In [1]: import numpy as np

In [2]: np.set_printoptions(precision=1, suppress=True, linewidth=160, legacy="1.25")

In [3]: def tidy(a):
   ...:     return np.round(a, 1) + 0
   ...: 

In [4]: J = np.load("run6.npy")

In [5]: print(J)
[[-1  1 -1  1]
 [ 3  3  3  3]
 [ 1 -1 -1  1]
 [-3 -3  3  3]]

In [6]: rng = np.random.default_rng(97)

In [7]: labels = rng.permutation(4)

In [8]: out = J[:, labels] * rng.choice([-1, 1], 4)

In [9]: print(out)
[[-1 -1  1 -1]
 [-3  3  3  3]
 [ 1  1  1 -1]
 [ 3 -3  3  3]]

In [10]: Uu, _, vt = np.linalg.svd(J.T @ out)

In [11]: print(labels)
[1 0 3 2]

In [12]: print(tidy(np.linalg.lstsq(J, out)[0]))
[[ 0.  1.  0.  0.]
 [-1.  0.  0.  0.]
 [ 0.  0.  0.  1.]
 [ 0.  0.  1.  0.]]

In [13]: print(tidy(Uu @ vt))
[[ 0.  1.  0.  0.]
 [-1.  0.  0.  0.]
 [ 0.  0.  0.  1.]
 [ 0.  0.  1.  0.]]

In [14]: print(tidy(np.linalg.norm(out[1] - out[3])))
8.5

In [15]: print(tidy(np.linalg.norm(out, "nuc")))
16.0

In [16]: def softmax(z):
    ...:     e = np.exp(z - z.max(axis=-1, keepdims=True))
    ...:     return e / e.sum(axis=-1, keepdims=True)
    ...: 

In [17]: print(tidy(softmax(J).sum(axis=1)))
[1. 1. 1. 1.]

In [18]: print(tidy(softmax(J[3])))
[0.  0.  0.5 0.5]

In [19]: scores = J @ J.T / np.sqrt(4)

In [20]: print(tidy(softmax(scores + np.triu(np.full(scores.shape, -np.inf), 1))))
[[1.  0.  0.  0. ]
 [0.  1.  0.  0. ]
 [0.1 0.1 0.8 0. ]
 [0.  0.  0.  1. ]]

In [21]: feats = np.load("sample7.npy")

In [22]: print(feats)
[[-1 -1  0  0  0  1]
 [ 1  1  2  2  2  3]
 [ 1  1  2  2  2  3]
 [ 0  0  1  1  1  2]
 [-2 -2 -1 -1 -1  0]
 [-1 -1  0  0  0  1]
 [ 0  0  1  1  1  2]
 [-1 -1  0  0  0  1]]

In [23]: print(np.linalg.lstsq(feats[:-1].T, feats[-1])[2])
2

In [24]: print(tidy(feats @ np.linalg.pinv(feats) @ feats))
[[-1. -1.  0.  0.  0.  1.]
 [ 1.  1.  2.  2.  2.  3.]
 [ 1.  1.  2.  2.  2.  3.]
 [ 0.  0.  1.  1.  1.  2.]
 [-2. -2. -1. -1. -1.  0.]
 [-1. -1.  0.  0.  0.  1.]
 [ 0.  0.  1.  1.  1.  2.]
 [-1. -1.  0.  0.  0.  1.]]

In [25]: print(np.abs(np.diag(np.linalg.qr(feats)[1])) > 1e-9)
[ True False  True False False False]

In [26]: print(np.allclose(feats[:-1].T @ np.linalg.lstsq(feats[:-1].T, feats[-1])[0], feats[-1]))
True

In [27]: print(np.unique(feats.round(6), axis=0).shape)
(4, 6)
